% python3 -q
>>> import numpy as np
>>> np.set_printoptions(precision=4, suppress=True, linewidth=120)
>>> def tidy(a):
...     return np.round(a, 4) + 0
... 
>>> data = np.load("arr.npy")
>>> tidy(data)
array([[0.3333, 0.    , 0.    , 0.    , 0.3333, 0.    , 0.    , 0.3333],
       [0.    , 0.3333, 0.    , 0.    , 0.    , 0.3333, 0.    , 0.3333],
       [0.3333, 0.    , 0.6667, 0.    , 0.    , 0.    , 0.    , 0.    ],
       [0.    , 0.    , 0.25  , 0.5   , 0.25  , 0.    , 0.    , 0.    ],
       [0.    , 0.    , 0.    , 0.    , 1.    , 0.    , 0.    , 0.    ],
       [0.    , 0.25  , 0.    , 0.25  , 0.    , 0.5   , 0.    , 0.    ],
       [0.25  , 0.25  , 0.    , 0.    , 0.25  , 0.    , 0.25  , 0.    ],
       [0.3333, 0.    , 0.    , 0.    , 0.    , 0.    , 0.3333, 0.3333]])
>>> # rows sum to 1
>>> x = np.array([-1, 3, 1, 2, -3, 3, 3, 0])
>>> target = data @ x
>>> tidy(target)
array([-1.3333,  2.    ,  0.3333,  0.5   , -3.    ,  2.75  ,  0.5   ,  0.6667])
>>> tidy(np.linalg.solve(data, data[:, 5]))
array([0., 0., 0., 0., 0., 1., 0., 0.])
>>> tidy(np.linalg.solve(data.T, data[3]))
array([0., 0., 0., 1., 0., 0., 0., 0.])
>>> tidy(np.linalg.solve(data, target + data[:, 7]))
array([-1.,  3.,  1.,  2., -3.,  3.,  3.,  1.])
>>> O, r_ = np.linalg.qr(data)
>>> O.shape, r_.shape
((8, 8), (8, 8))
>>> tidy(np.linalg.det(data))
np.float64(0.0025)
>>> tidy(np.sort(np.abs(np.linalg.eigvals(data))))
array([0.2457, 0.2457, 0.3141, 0.3141, 0.6992, 0.6992, 0.8614, 1.    ])
>>> np.allclose(data @ data.T, data.T @ data)
False
>>> tidy(np.linalg.norm(data, axis=1))
array([0.5774, 0.5774, 0.7454, 0.6124, 1.    , 0.6124, 0.5   , 0.5774])
>>> tidy(np.linalg.norm(data) ** 2 / np.linalg.norm(data, 2) ** 2)
np.float64(2.6199)
>>> np.linalg.norm(data, axis=1).argmax()
np.int64(4)
>>> tidy(np.linalg.norm(data, "nuc"))
np.float64(4.6325)
>>> tidy(np.linalg.norm(data, 2))
np.float64(1.165)
>>> tidy(data.ravel(order="F"))
array([0.3333, 0.    , 0.3333, 0.    , 0.    , 0.    , 0.25  , 0.3333, 0.    , 0.3333, 0.    , 0.    , 0.    , 0.25  ,
       0.25  , 0.    , 0.    , 0.    , 0.6667, 0.25  , 0.    , 0.    , 0.    , 0.    , 0.    , 0.    , 0.    , 0.5   ,
       0.    , 0.25  , 0.    , 0.    , 0.3333, 0.    , 0.    , 0.25  , 1.    , 0.    , 0.25  , 0.    , 0.    , 0.3333,
       0.    , 0.    , 0.    , 0.5   , 0.    , 0.    , 0.    , 0.    , 0.    , 0.    , 0.    , 0.    , 0.25  , 0.3333,
       0.3333, 0.3333, 0.    , 0.    , 0.    , 0.    , 0.    , 0.3333])
>>> blk = data.reshape(8, 2, -1)
>>> tidy(blk.sum(axis=1))
array([[0.6667, 0.    , 0.    , 0.3333],
       [0.    , 0.6667, 0.    , 0.3333],
       [0.3333, 0.    , 0.6667, 0.    ],
       [0.25  , 0.    , 0.25  , 0.5   ],
       [1.    , 0.    , 0.    , 0.    ],
       [0.    , 0.75  , 0.    , 0.25  ],
       [0.5   , 0.25  , 0.25  , 0.    ],
       [0.3333, 0.    , 0.3333, 0.3333]])
>>> tidy(blk[:, 0])
array([[0.3333, 0.    , 0.    , 0.    ],
       [0.    , 0.3333, 0.    , 0.    ],
       [0.3333, 0.    , 0.6667, 0.    ],
       [0.    , 0.    , 0.25  , 0.5   ],
       [0.    , 0.    , 0.    , 0.    ],
       [0.    , 0.25  , 0.    , 0.25  ],
       [0.25  , 0.25  , 0.    , 0.    ],
       [0.3333, 0.    , 0.    , 0.    ]])
>>> tidy(blk.transpose(1, 0, 2))
array([[[0.3333, 0.    , 0.    , 0.    ],
        [0.    , 0.3333, 0.    , 0.    ],
        [0.3333, 0.    , 0.6667, 0.    ],
        [0.    , 0.    , 0.25  , 0.5   ],
        [0.    , 0.    , 0.    , 0.    ],
        [0.    , 0.25  , 0.    , 0.25  ],
        [0.25  , 0.25  , 0.    , 0.    ],
        [0.3333, 0.    , 0.    , 0.    ]],

       [[0.3333, 0.    , 0.    , 0.3333],
        [0.    , 0.3333, 0.    , 0.3333],
        [0.    , 0.    , 0.    , 0.    ],
        [0.25  , 0.    , 0.    , 0.    ],
        [1.    , 0.    , 0.    , 0.    ],
        [0.    , 0.5   , 0.    , 0.    ],
        [0.25  , 0.    , 0.25  , 0.    ],
        [0.    , 0.    , 0.3333, 0.3333]]])
>>> tidy(np.einsum("ihd,ihd->ih", blk, blk))
array([[0.1111, 0.2222],
       [0.1111, 0.2222],
       [0.5556, 0.    ],
       [0.3125, 0.0625],
       [0.    , 1.    ],
       [0.125 , 0.25  ],
       [0.125 , 0.125 ],
       [0.1111, 0.2222]])
